% python3 -q
>>> import numpy as np
>>> import numpy.linalg as la
>>> np.set_printoptions(precision=1, suppress=True, linewidth=140, floatmode="fixed")
>>> tidy = lambda a: np.round(a, 1) + 0
>>> A = np.load("dump.npy")
>>> A
array([[0, 0, 1],
       [0, 0, 1],
       [1, 1, 0]])
>>> left, sv, Vh = la.svd(A)
>>> evecs = Vh[:(sv > 1e-8).sum()]
>>> rng = np.random.default_rng(11606)
>>> x0 = A[2] + 4 * A[0] + rng.integers(2) * np.eye(3)[1]
>>> x0
array([1.0, 2.0, 4.0])
>>> tidy(np.diag(evecs.T @ evecs))
array([0.5, 0.5, 1.0])
>>> la.matrix_rank(A, rtol=0.1)
np.int64(2)
>>> r0 = np.array([3, 1])
>>> np.polyval(r0, A[1])
array([1, 1, 4])
>>> np.cross(A[1, :3], A[0, :3])
array([0, 0, 0])
>>> np.correlate(A[1], A[0], "full")
array([0, 0, 1, 0, 0])
>>> np.trace(A @ A @ A) // 6
np.int64(0)
>>> A @ A
array([[1, 1, 0],
       [1, 1, 0],
       [0, 0, 2]])
>>> Lm = np.diag(A.sum(axis=1)) - A
>>> la.matrix_rank(Lm)
np.int64(2)
>>> Lm @ np.ones(3)
array([0.0, 0.0, 0.0])
>>> (la.eigvalsh(Lm) < 1e-8).sum()
np.int64(1)
>>> Lm
array([[ 1,  0, -1],
       [ 0,  1, -1],
       [-1, -1,  2]])
>>> def softmax(z):
...     e = np.exp(z - z.max(axis=-1, keepdims=True))
...     return e / e.sum(axis=-1, keepdims=True)
... 
>>> tidy(softmax(10 * A[0]))
array([0.0, 0.0, 1.0])
>>> tidy(softmax(A[0] + 3))
array([0.2, 0.2, 0.6])
>>> tidy(softmax(A[0]))
array([0.2, 0.2, 0.6])
>>> S = A @ A.T / np.sqrt(3)
>>> tidy(softmax(S + np.triu(np.full(S.shape, -np.inf), 1)))
array([[1.0, 0.0, 0.0],
       [0.5, 0.5, 0.0],
       [0.2, 0.2, 0.6]])
